>>> import numpy as np
>>> np.set_printoptions(precision=1, suppress=True, linewidth=100)
>>> K = np.load("a.npy")
>>> K
array([[-2, -1,  1,  2, -1, -1, -2],
       [ 0, -1,  3,  2,  1,  0, -3],
       [ 0,  0, -2,  1,  2,  0, -1],
       [ 0,  0,  0, -2, -3,  3,  1],
       [ 0,  0,  0,  0, -1,  2,  1],
       [ 0,  0,  0,  0,  0,  1, -1],
       [ 0,  0,  0,  0,  0,  0,  2]])
>>> # triangular: eigenvalues sit on the diagonal
>>> x = np.array([2, 8, 9, 8, 1, 5, 0])
>>> np.linalg.norm(K @ x) <= np.linalg.norm(K, 2) * np.linalg.norm(x) + 1e-9
np.True_
>>> np.sign((K @ x).round(6))
array([ 1,  1, -1, -1,  1,  1,  0])
>>> K @ np.eye(7)[1]
array([-1., -1.,  0.,  0.,  0.,  0.,  0.])
>>> (K @ x).argmax()
np.int64(1)
>>> K @ (2 * x)
array([ 14,  72, -16,  -8,  18,  10,   0])
>>> T = np.stack([K, 3 * K, K[::-1]])
>>> (T @ K.T).shape
(3, 7, 7)
>>> np.linalg.norm(T, axis=(1, 2))
array([ 9.2, 27.7,  9.2])
>>> T.shape
(3, 7, 7)
>>> np.linalg.matrix_rank(T)
array([7, 7, 7])
>>> x = np.array([-9, -1, 5, 4, -6, 4, 2])
>>> rhs = K @ x
>>> b, lr = np.zeros(7), 1 / np.linalg.norm(K, 2) ** 2
>>> for i in range(8):
...     b -= lr * K.T @ (K @ b - rhs)
...     if i % 2 == 0: print(i, round(np.linalg.norm(K @ b - rhs), 1))
... 
0 28.4
2 14.3
4 10.3
6 8.3
>>> round(float(np.linalg.cond(K)), 1)
43.2
>>> f = np.array([-3, 1, -2, 0, -2, -1])
>>> rng = np.random.default_rng(2842)
>>> data = np.outer(rng.normal(size=25), f) + 0.1 * rng.normal(size=(25, 6))
>>> data.round(1) + 0
array([[-1.7,  0.6, -1.2,  0. , -1.1, -0.7],
       [-0.9,  0.3, -0.6,  0.1, -0.5, -0.3],
       [-4.4,  1.5, -2.9,  0. , -3.1, -1.4],
       [-2.7,  0.6, -1.6, -0.1, -1.7, -0.6],
       [ 1.7, -0.7,  1.2, -0.1,  1.4,  0.6],
       [ 1.3, -0.2,  0.9,  0. ,  0.7,  0.5],
       [-5.4,  1.8, -3.5,  0. , -3.8, -1.7],
       [ 3.4, -1.2,  2.2,  0.1,  2.6,  1.1],
       [ 2.3, -0.8,  1.4,  0.1,  1.6,  0.9],
       [-0.9,  0.3, -0.6, -0.2, -0.8, -0.4],
       [ 3.4, -0.9,  2.5,  0. ,  2.5,  1.2],
       [-2.4,  0.7, -1.5, -0.1, -1.7, -0.5],
       [-1.6,  0.7, -1.2,  0. , -1.2, -0.6],
       [-0.4,  0. ,  0.1,  0. , -0.3, -0.1],
       [-0.8,  0.3, -0.5, -0.1, -0.7, -0.3],
       [ 3. , -1. ,  2.1,  0. ,  2.2,  1.2],
       [-0.2,  0.1,  0. , -0.1, -0.2,  0. ],
       [-2. ,  0.7, -1.4,  0. , -1.3, -0.7],
       [-0.3,  0.1, -0.2,  0. , -0.4,  0. ],
       [ 1.2, -0.4,  0.9,  0.1,  0.8,  0.6],
       [ 1.3, -0.4,  0.7, -0.1,  0.8,  0.4],
       [-3.2,  0.9, -2.3,  0.2, -2.2, -1.1],
       [-2.1,  0.6, -1.4,  0.1, -1.4, -0.7],
       [ 5.4, -1.8,  3.7,  0.1,  3.6,  1.9],
       [-5.6,  1.8, -3.8,  0.1, -3.7, -1.7]])
>>> labels = data[:, 3] > np.median(data[:, 3])
>>> f = data[labels].mean(axis=0) - data[~labels].mean(axis=0)
>>> np.argsort(-np.abs(f).round(6), kind="stable")
array([0, 4, 2, 1, 3, 5])
>>> P = data @ np.linalg.solve(data.T @ data, data.T)
>>> np.allclose(P @ P, P)
True
>>> round(float(np.trace(P)), 1)
6.0
>>> arr = np.array([[1.0, 0.5, 0.2, 0.1, 0.1, 0.0, 0.0],
...     [0.5, 1.0, 0.5, 0.2, 0.1, 0.1, 0.0],
...     [0.2, 0.5, 1.0, 0.5, 0.2, 0.1, 0.1],
...     [0.1, 0.2, 0.5, 1.0, 0.5, 0.2, 0.1],
...     [0.1, 0.1, 0.2, 0.5, 1.0, 0.5, 0.2],
...     [0.0, 0.1, 0.1, 0.2, 0.5, 1.0, 0.5],
...     [0.0, 0.0, 0.1, 0.1, 0.2, 0.5, 1.0]])
>>> arr
array([[1. , 0.5, 0.2, 0.1, 0.1, 0. , 0. ],
       [0.5, 1. , 0.5, 0.2, 0.1, 0.1, 0. ],
       [0.2, 0.5, 1. , 0.5, 0.2, 0.1, 0.1],
       [0.1, 0.2, 0.5, 1. , 0.5, 0.2, 0.1],
       [0.1, 0.1, 0.2, 0.5, 1. , 0.5, 0.2],
       [0. , 0.1, 0.1, 0.2, 0.5, 1. , 0.5],
       [0. , 0. , 0.1, 0.1, 0.2, 0.5, 1. ]])
>>> # symmetric, so the eigenvalues are real
>>> vals, vecs = np.linalg.eigh(arr)
>>> np.abs(vecs[:, -1])
array([0.3, 0.4, 0.4, 0.5, 0.4, 0.4, 0.3])
>>> np.linalg.eigvalsh(arr @ arr)
array([0.1, 0.1, 0.3, 0.6, 1.1, 2.6, 5.8])
>>> np.round(vecs.T @ arr @ vecs, 1) + 0
array([[0.3, 0. , 0. , 0. , 0. , 0. , 0. ],
       [0. , 0.3, 0. , 0. , 0. , 0. , 0. ],
       [0. , 0. , 0.5, 0. , 0. , 0. , 0. ],
       [0. , 0. , 0. , 0.8, 0. , 0. , 0. ],
       [0. , 0. , 0. , 0. , 1. , 0. , 0. ],
       [0. , 0. , 0. , 0. , 0. , 1.6, 0. ],
       [0. , 0. , 0. , 0. , 0. , 0. , 2.4]])
>>> np.allclose(arr, arr.T)
True
>>> np.round(np.abs(np.linalg.eigvals(arr)).max(), 1)
np.float64(2.4)
>>> np.trace(arr)
np.float64(7.0)
>>> np.linalg.matrix_power(arr, 4)
array([[3.9, 4.7, 4.4, 3.6, 2.9, 2. , 1.1],
       [4.7, 6.2, 6.3, 5.4, 4.4, 3.2, 2. ],
       [4.4, 6.3, 7.1, 6.8, 5.8, 4.4, 2.9],
       [3.6, 5.4, 6.8, 7.3, 6.8, 5.4, 3.6],
       [2.9, 4.4, 5.8, 6.8, 7.1, 6.3, 4.4],
       [2. , 3.2, 4.4, 5.4, 6.3, 6.2, 4.7],
       [1.1, 2. , 2.9, 3.6, 4.4, 4.7, 3.9]])
>>> J = np.eye(6, dtype=int)[rng.permutation(6)]
>>> J
array([[0, 0, 0, 0, 0, 1],
       [0, 0, 0, 1, 0, 0],
       [0, 1, 0, 0, 0, 0],
       [0, 0, 0, 0, 1, 0],
       [0, 0, 1, 0, 0, 0],
       [1, 0, 0, 0, 0, 0]])
>>> # 2 groups of indices that never mix
>>> J.mean(axis=0)
array([0.2, 0.2, 0.2, 0.2, 0.2, 0.2])
>>> np.diff(J, axis=0)
array([[ 0,  0,  0,  1,  0, -1],
       [ 0,  1,  0, -1,  0,  0],
       [ 0, -1,  0,  0,  1,  0],
       [ 0,  0,  1,  0, -1,  0],
       [ 1,  0, -1,  0,  0,  0]])
>>> J - J[0]
array([[ 0,  0,  0,  0,  0,  0],
       [ 0,  0,  0,  1,  0, -1],
       [ 0,  1,  0,  0,  0, -1],
       [ 0,  0,  0,  0,  1, -1],
       [ 0,  0,  1,  0,  0, -1],
       [ 1,  0,  0,  0,  0, -1]])
>>> np.abs(J).max()
np.int64(1)
>>> J.sum(axis=0)
array([1, 1, 1, 1, 1, 1])
>>> M2 = np.array([[-2, 3, -2],
...     [2, -1, 2],
...     [2, 2, 3],
...     [1, -1, -2],
...     [1, 3, -2],
...     [2, 0, 0]])
>>> np.einsum("ij,ij->i", J, J)
array([1, 1, 1, 1, 1, 1])
>>> np.vstack([J, M2.T]).shape
(9, 6)
>>> np.linalg.matrix_rank(np.vstack([J, M2.T]))
np.int64(6)
>>> np.einsum("ik,kj->ij", J, M2)
array([[ 2,  0,  0],
       [ 1, -1, -2],
       [ 2, -1,  2],
       [ 1,  3, -2],
       [ 2,  2,  3],
       [-2,  3, -2]])
>>> J @ M2
array([[ 2,  0,  0],
       [ 1, -1, -2],
       [ 2, -1,  2],
       [ 1,  3, -2],
       [ 2,  2,  3],
       [-2,  3, -2]])
>>> x = np.array([0, 0, 1, -1, 0, -1, -2])
>>> h1 = np.maximum(K @ x, 0)
>>> h1
array([4, 7, 0, 0, 0, 1, 0])
>>> np.maximum(K @ (3 * x), 0)
array([12, 21,  0,  0,  0,  3,  0])
>>> np.maximum(K @ x, 0) - np.maximum(-K @ x, 0)
array([ 4,  7, -1, -3, -4,  1, -4])
>>> K * (h1 > 1e-9)[:, None]
array([[-2, -1,  1,  2, -1, -1, -2],
       [ 0, -1,  3,  2,  1,  0, -3],
       [ 0,  0,  0,  0,  0,  0,  0],
       [ 0,  0,  0,  0,  0,  0,  0],
       [ 0,  0,  0,  0,  0,  0,  0],
       [ 0,  0,  0,  0,  0,  1, -1],
       [ 0,  0,  0,  0,  0,  0,  0]])
>>> np.tanh(K @ x)
array([ 1. ,  1. , -0.8, -1. , -1. ,  0.8, -1. ])
>>> M = np.loadtxt("m.csv", delimiter=",")
>>> M
array([[ 11.4, -13.4,  -8.3,  -1.5,  -4.5,  16. ],
       [ 10.9, -15.1,  -9.1,  -1. ,  -4.9,  13.7],
       [  9.5, -13.6,  -9.6,   0.3,  -6.6,  15.1],
       [ 10.2, -14.4, -10.3,  -2.1,  -5.4,  14.6],
       [  8.4, -15.9, -11.4,   0.2,  -4.5,  15.5],
       [  9.6, -14.4,  -9.9,   1.9,  -6.1,  15.2],
       [  9.1, -14.3, -11.1,  -0.2,  -4.4,  14.7],
       [ 10. , -14.3, -10.9,  -0.6,  -3.7,  16.1],
       [  9.3, -16.8,  -9.3,  -0.1,  -3.7,  14.8],
       [  9.6, -15.4,  -9.1,   0.2,  -3.3,  16.9],
       [ 11. , -14.5,  -9. ,   1.1,  -3.7,  14.7],
       [ 10.7, -15.4, -10.2,  -1. ,  -4.6,  15.2],
       [  9.3, -14.6,  -8.8,  -0.1,  -5.3,  14.6],
       [  8.7, -15. , -11.4,  -0.7,  -7.1,  13.8],
       [  9.5, -16.1, -12.7,  -0.3,  -3.4,  15.9],
       [  9.5, -14.9, -11.5,  -0.6,  -4.7,  13.3],
       [  9. , -14.5,  -9.4,  -0.6,  -4. ,  15.7],
       [ 10.7, -14.6, -10.2,   1. ,  -4.5,  16.5],
       [  8.7, -14.4,  -9.4,  -1.1,  -6.7,  14.9]])
>>> T = np.stack([M, 5 * M, M[::-1]])
>>> (T @ M.T).shape
(3, 19, 19)
>>> np.einsum("bij,cij->bc", T, T)
array([[ 12793.6,  63968.2,  12711.2],
       [ 63968.2, 319841. ,  63555.8],
       [ 12711.2,  63555.8,  12793.6]])
>>> np.linalg.matrix_rank(T.reshape(3, -1))
np.int64(2)
>>> np.linalg.matrix_rank(T)
array([6, 6, 6])
